$ python -q
>>> import numpy as np
>>> np.set_printoptions(precision=2, suppress=True, linewidth=100, legacy="1.25")
>>> tidy = lambda a: np.round(a, 2) + 0
>>> other = np.array([[3, 3, 3, 3],
...     [1, 0, 1, 1],
...     [1, 3, 2, 5],
...     [0, 2, 1, 4],
...     [0, 0, 4, 0],
...     [5, 3, 0, 5],
...     [1, 2, 3, 1],
...     [4, 0, 3, 2],
...     [3, 2, 4, 3],
...     [4, 2, 1, 2]])
>>> basis = np.array([[0, 1, 1, 0, 2, 0],
...     [0, 0, 0, 0, 0, 2],
...     [2, 2, 0, 1, 2, 0],
...     [0, 1, 2, 2, 0, 2]])
>>> rng = np.random.default_rng(233494)
>>> feats = other @ basis + 0.02 * rng.normal(size=(10, 6))
>>> print(tidy(feats))
[[ 6.02 11.99  9.03  8.96 12.01 12.03]
 [ 2.04  4.02  3.    2.99  4.    2.03]
 [ 3.99 10.02 11.   12.01  6.02 15.96]
 [ 1.97  6.    7.98  9.02  2.03 11.96]
 [ 8.01  8.01 -0.03  3.98  8.    0.02]
 [-0.03  9.99 15.01  9.99  9.99 15.99]
 [ 5.97  8.03  2.98  5.04  8.    5.96]
 [ 6.02 11.96  7.99  7.   14.02  4.  ]
 [ 7.99 13.97  9.01 10.02 14.   10.01]
 [ 2.03  7.98  8.02  4.99 10.    8.03]]
>>> theta = np.radians(180)
>>> R = np.eye(6)
>>> R[4, 4] = R[1, 1] = np.cos(theta)
>>> R[4, 1], R[1, 4] = -np.sin(theta), np.sin(theta)
>>> print(tidy(R))
[[ 1.  0.  0.  0.  0.  0.]
 [ 0. -1.  0.  0.  0.  0.]
 [ 0.  0.  1.  0.  0.  0.]
 [ 0.  0.  0.  1.  0.  0.]
 [ 0.  0.  0.  0. -1.  0.]
 [ 0.  0.  0.  0.  0.  1.]]
>>> other = feats @ R.T
>>> print(tidy(np.abs(other - feats).max(axis=0)))
[ 0.   27.94  0.    0.   28.05  0.  ]
>>> print(tidy(np.linalg.svd(feats, compute_uv=False)), tidy(np.linalg.svd(other, compute_uv=False)))
[63.8  18.35  7.96  3.06  0.08  0.05] [63.8  18.35  7.96  3.06  0.08  0.05]
>>> basis = np.sign(np.array([[-3, 0, 2], [2, -1, -2], [3, -3, -3]]))
>>> other = (np.tril(basis, -1) + np.eye(3)) @ (np.triu(basis, 1) + np.eye(3))
>>> evals = np.array([1, 3, 2])
>>> data = np.rint(other * evals @ np.linalg.inv(other)) + 0
>>> print(data)
[[-1.  1.  1.]
 [-6.  5.  2.]
 [ 0. -1.  2.]]
>>> # row 1 dominates
>>> f = np.array([-3, 1])
>>> print(np.correlate(data[1], data[2], "full"))
[-12.  16.  -1.  -2.   0.]
>>> print(np.convolve(data[1], f))
[ 18. -21.  -1.   2.]
>>> print(np.cross(data[1, :3], data[2, :3]))
[12. 12.  6.]
>>> theta = rng.uniform(0, 2 * np.pi, 26)
>>> Q, _ = np.linalg.qr(np.array([[1.5, -0.2], [1.4, -0.2], [-0.8, 0.0], [1.5, 0.0], [0.5, -0.5]]))
>>> X = 20 * np.c_[np.cos(theta), np.sin(theta)] @ Q.T
>>> print(tidy(X))
[[  3.83   4.11   2.22  -4.17  18.6 ]
 [ -6.59  -5.75   6.74 -12.63  10.89]
 [ -2.58  -2.95  -2.98   5.59 -18.56]
 [  3.79   3.05  -5.95  11.16 -14.71]
 [ 10.4    9.57  -6.64  12.46  -0.98]
 [ 10.92  10.14  -6.2   11.62   2.13]
 [ -9.26  -8.39   6.95 -13.03   5.09]
 [  3.1    2.39  -5.71  10.7  -15.42]
 [-11.03 -10.43   4.8   -9.    -8.08]
 [  5.32   5.48   1.23  -2.3   18.3 ]
 [-10.63 -10.14   3.9   -7.3  -10.75]
 [ -6.29  -6.35  -0.53   0.99 -17.86]
 [ -0.73  -0.14   4.71  -8.83  17.3 ]
 [  5.74   5.86   0.93  -1.74  18.13]
 [ 10.55  10.08  -3.76   7.05  11.1 ]
 [-10.48 -10.03   3.65  -6.84 -11.38]
 [  6.63   5.78  -6.74  12.64 -10.83]
 [ 10.23   9.82  -3.28   6.16  12.25]
 [  9.94   9.09  -6.82  12.79  -2.86]
 [  9.13   8.26  -6.96  13.05  -5.45]
 [  2.58   2.96   2.98  -5.59  18.56]
 [  5.51   4.7   -6.48  12.16 -12.56]
 [-10.71  -9.9    6.43 -12.06  -0.63]
 [ -0.27  -0.8   -4.23   7.93 -17.85]
 [ -6.25  -6.32  -0.55   1.04 -17.88]
 [ -9.55  -8.69   6.91 -12.96   4.19]]
>>> # null space of dimension 3
>>> print(tidy(np.linalg.norm(X, 2) / np.linalg.norm(X)))
0.73
>>> print(np.argsort(-np.linalg.norm(X, axis=0).round(6), kind="stable")[:3])
[4 3 0]
>>> print(np.linalg.matrix_rank(X, rtol=0.1))
2
>>> print([round(float(x), 2) for x in np.linalg.svd(X, compute_uv=False)[:3]])
[74.01, 70.17, 0.0]
>>> print(np.linalg.cond(X) > 100)
True
>>> other = X / np.linalg.norm(X, axis=1)
Traceback (most recent call last):
  File "<python-input-36>", line 1, in <module>
    other = X / np.linalg.norm(X, axis=1)
            ~~^~~~~~~~~~~~~~~~~~~~~~~~~~~
ValueError: operands could not be broadcast together with shapes (26,5) (26,) 
>>> other = X / np.linalg.norm(X, axis=1, keepdims=True)
>>> gram = other @ other.T
>>> print(tidy(np.linalg.norm(other, axis=1)))
[1. 1. 1. 1. 1. 1. 1. 1. 1. 1. 1. 1. 1. 1. 1. 1. 1. 1. 1. 1. 1. 1. 1. 1. 1. 1.]
>>> x0 = np.array([0, -2, -1, -2, -2])
>>> print((X @ x0).argmax())
15
>>> J = np.load("run0.npy")
>>> print(tidy(J))
[[ 0.09 -2.28 -0.32 -0.67  1.8 ]
 [ 0.76 -0.16  2.85  0.32  0.39]
 [-2.65  0.02  0.84 -1.12 -0.1 ]
 [-0.57  1.52 -0.19  1.01  2.3 ]
 [-1.04 -1.21  0.01  2.48 -0.55]]
>>> print(np.allclose(J, J.T))
False
>>> print(tidy(np.sort(np.abs(np.linalg.eigvals(J)))))
[3. 3. 3. 3. 3.]
>>> print(np.allclose(J @ J.T, J.T @ J))
True
>>> print(tidy(np.abs(np.linalg.eigvals(J)).max()))
3.0
>>> print(tidy((J - J.T) / 2))
[[ 0.   -1.52  1.16 -0.05  1.42]
 [ 1.52  0.    1.42 -0.6   0.8 ]
 [-1.16 -1.42  0.   -0.47 -0.06]
 [ 0.05  0.6   0.47  0.   -0.09]
 [-1.42 -0.8   0.06  0.09  0.  ]]
>>> print(tidy((J + J.T) / 2))
[[ 0.09 -0.76 -1.48 -0.62  0.38]
 [-0.76 -0.16  1.44  0.92 -0.41]
 [-1.48  1.44  0.84 -0.66 -0.05]
 [-0.62  0.92 -0.66  1.01  2.39]
 [ 0.38 -0.41 -0.05  2.39 -0.55]]
>>> print(tidy(np.linalg.eigvals(J)))
[-3.  +0.j   -0.79+2.89j -0.79-2.89j  2.91+0.73j  2.91-0.73j]
>>> print(tidy(np.linalg.eigvals(J).sum().real))
1.24
>>> print(tidy(np.linalg.det(2 * J)), tidy(np.linalg.det(J)))
-7776.0 -243.0
>>> print(tidy(np.linalg.det(J.T)))
-243.0
>>> print(tidy(np.kron(np.eye(2, dtype=int), J)))
[[ 0.09 -2.28 -0.32 -0.67  1.8   0.    0.    0.    0.    0.  ]
 [ 0.76 -0.16  2.85  0.32  0.39  0.    0.    0.    0.    0.  ]
 [-2.65  0.02  0.84 -1.12 -0.1   0.    0.    0.    0.    0.  ]
 [-0.57  1.52 -0.19  1.01  2.3   0.    0.    0.    0.    0.  ]
 [-1.04 -1.21  0.01  2.48 -0.55  0.    0.    0.    0.    0.  ]
 [ 0.    0.    0.    0.    0.    0.09 -2.28 -0.32 -0.67  1.8 ]
 [ 0.    0.    0.    0.    0.    0.76 -0.16  2.85  0.32  0.39]
 [ 0.    0.    0.    0.    0.   -2.65  0.02  0.84 -1.12 -0.1 ]
 [ 0.    0.    0.    0.    0.   -0.57  1.52 -0.19  1.01  2.3 ]
 [ 0.    0.    0.    0.    0.   -1.04 -1.21  0.01  2.48 -0.55]]
>>> f = np.array([1, 2])
>>> print(tidy(np.cross(J[3, :3], J[4, :3])))
[-0.22  0.2   2.27]
>>> x0 = np.array([-7, -8, 0, -8, 9])
>>> a = np.maximum(J @ x0, 0)
>>> print(np.flatnonzero(a > 1e-9))
[0 2 3]
>>> print(tidy(J.T @ a))
[-68.82 -81.93   8.84 -51.59  77.93]
>>> print(tidy(np.tanh(J @ x0)))
[ 1. -1.  1.  1. -1.]
>>> print(tidy(np.maximum(J @ (3 * x0), 0)))
[117.46   0.    79.3   13.3    0.  ]
>>> F = np.array([[-8, 1, -3, 0, 8, -7, 1, -1],
...     [1, -6, -2, 0, 4, -5, -4, -4],
...     [-3, -2, 4, 1, 6, 2, -8, 3],
...     [0, 0, 1, -4, 5, 4, -2, -1],
...     [8, 4, 6, 5, 0, -3, 0, -2],
...     [-7, -5, 2, 4, -3, 2, 0, 0],
...     [1, -4, -8, -2, 0, 0, -8, -3],
...     [-1, -4, 3, -1, -2, 0, -3, 2]])
>>> # symmetric, so the eigenvalues are real
>>> Uu, s, Vt = np.linalg.svd(F, full_matrices=False)
>>> print(tidy(Uu.T @ Uu))
[[1. 0. 0. 0. 0. 0. 0. 0.]
 [0. 1. 0. 0. 0. 0. 0. 0.]
 [0. 0. 1. 0. 0. 0. 0. 0.]
 [0. 0. 0. 1. 0. 0. 0. 0.]
 [0. 0. 0. 0. 1. 0. 0. 0.]
 [0. 0. 0. 0. 0. 1. 0. 0.]
 [0. 0. 0. 0. 0. 0. 1. 0.]
 [0. 0. 0. 0. 0. 0. 0. 1.]]
>>> print(tidy(Vt @ Vt.T))
[[1. 0. 0. 0. 0. 0. 0. 0.]
 [0. 1. 0. 0. 0. 0. 0. 0.]
 [0. 0. 1. 0. 0. 0. 0. 0.]
 [0. 0. 0. 1. 0. 0. 0. 0.]
 [0. 0. 0. 0. 1. 0. 0. 0.]
 [0. 0. 0. 0. 0. 1. 0. 0.]
 [0. 0. 0. 0. 0. 0. 1. 0.]
 [0. 0. 0. 0. 0. 0. 0. 1.]]
>>> print(tidy(s))
[17.94 13.41 13.17 12.29  9.98  5.04  4.33  1.41]
>>> print(tidy(np.abs(Vt[0])))
[0.48 0.41 0.36 0.17 0.44 0.14 0.47 0.09]
>>> W0 = np.loadtxt("x.csv", delimiter=",")
>>> print(W0)
[[ 1.14 -0.02 -0.93 -0.99 -0.47 -1.64 -1.12 -0.45  0.45 -0.74  0.81]
 [-0.87 -1.38  3.31  1.67 -0.42  1.93  0.37  2.8   2.54 -1.42 -1.14]
 [ 1.63  0.14 -0.73 -1.49 -0.75 -2.79 -2.27 -0.16  1.5  -1.27  0.86]
 [-2.92 -3.64  4.82  4.78 -0.02  7.76  5.12  3.86  0.62 -1.16 -1.7 ]
 [ 1.53  1.42 -5.29 -2.33  0.43 -2.37  0.07 -4.3  -4.16  1.73  2.16]
 [ 2.88 -1.08 -2.3  -1.9  -1.41 -2.9  -1.7  -0.92  0.8  -2.41  2.4 ]
 [-0.74  0.82  2.05  0.23  0.2  -0.5  -1.34  1.39  1.93  0.17 -1.39]
 [ 0.34 -1.1   1.97  0.43 -0.79 -0.04 -0.88  1.97  2.67 -1.88 -0.25]
 [ 0.71  2.16 -2.08 -1.94  0.44 -3.09 -1.97 -1.93 -0.85  1.37  0.31]
 [-0.58  1.8   0.42 -0.54  0.62 -1.34 -1.42 -0.12  0.4   1.3  -1.04]]
>>> Uu, s, Vt = np.linalg.svd(W0)
>>> print(tidy(s))
[18.33  9.05  6.24  0.    0.    0.    0.    0.    0.    0.  ]
>>> other = Uu[:, :3] @ np.diag(s[:3]) @ Vt[:3]
>>> print(tidy(np.linalg.norm(W0 - other, 2)), tidy(s[3]))
0.0 0.0
>>> Uu, s, Vt = np.linalg.svd(W0)
>>> evecs = Vt[:(s > 1e-8).sum()]
>>> x0 = W0[6] + -2 * W0[5] + rng.integers(2) * np.eye(11)[6]
>>> print(tidy(x0))
[-6.5   2.98  6.65  4.03  3.02  5.3   3.06  3.23  0.33  4.99 -6.19]
>>> print(tidy(np.diag(evecs.T @ evecs)))
[0.2  0.32 0.36 0.13 0.09 0.41 0.33 0.22 0.38 0.35 0.21]
>>> print(tidy(evecs.T @ evecs))
[[ 0.2  -0.13 -0.15 -0.1  -0.11 -0.13 -0.06 -0.05  0.04 -0.2   0.18]
 [-0.13  0.32  0.02 -0.08  0.14 -0.17 -0.17 -0.08 -0.04  0.29 -0.17]
 [-0.15  0.02  0.36  0.13  0.02  0.11 -0.05  0.26  0.25 -0.01 -0.21]
 [-0.1  -0.08  0.13  0.13  0.01  0.22  0.15  0.1   0.    0.   -0.06]
 [-0.11  0.14  0.02  0.01  0.09  0.02  0.01 -0.04 -0.08  0.17 -0.1 ]
 [-0.13 -0.17  0.11  0.22  0.02  0.41  0.33  0.08 -0.12  0.   -0.03]
 [-0.06 -0.17 -0.05  0.15  0.01  0.33  0.33 -0.04 -0.22  0.    0.06]
 [-0.05 -0.08  0.26  0.1  -0.04  0.08 -0.04  0.22  0.24 -0.11 -0.09]
 [ 0.04 -0.04  0.25  0.   -0.08 -0.12 -0.22  0.24  0.38 -0.19 -0.07]
 [-0.2   0.29 -0.01  0.    0.17  0.    0.   -0.11 -0.19  0.35 -0.17]
 [ 0.18 -0.17 -0.21 -0.06 -0.1  -0.03  0.06 -0.09 -0.07 -0.17  0.21]]
>>> print(np.linalg.matrix_rank(np.vstack([W0, x0])))
4
>>> print(np.allclose(evecs.T @ evecs @ x0, x0))
False
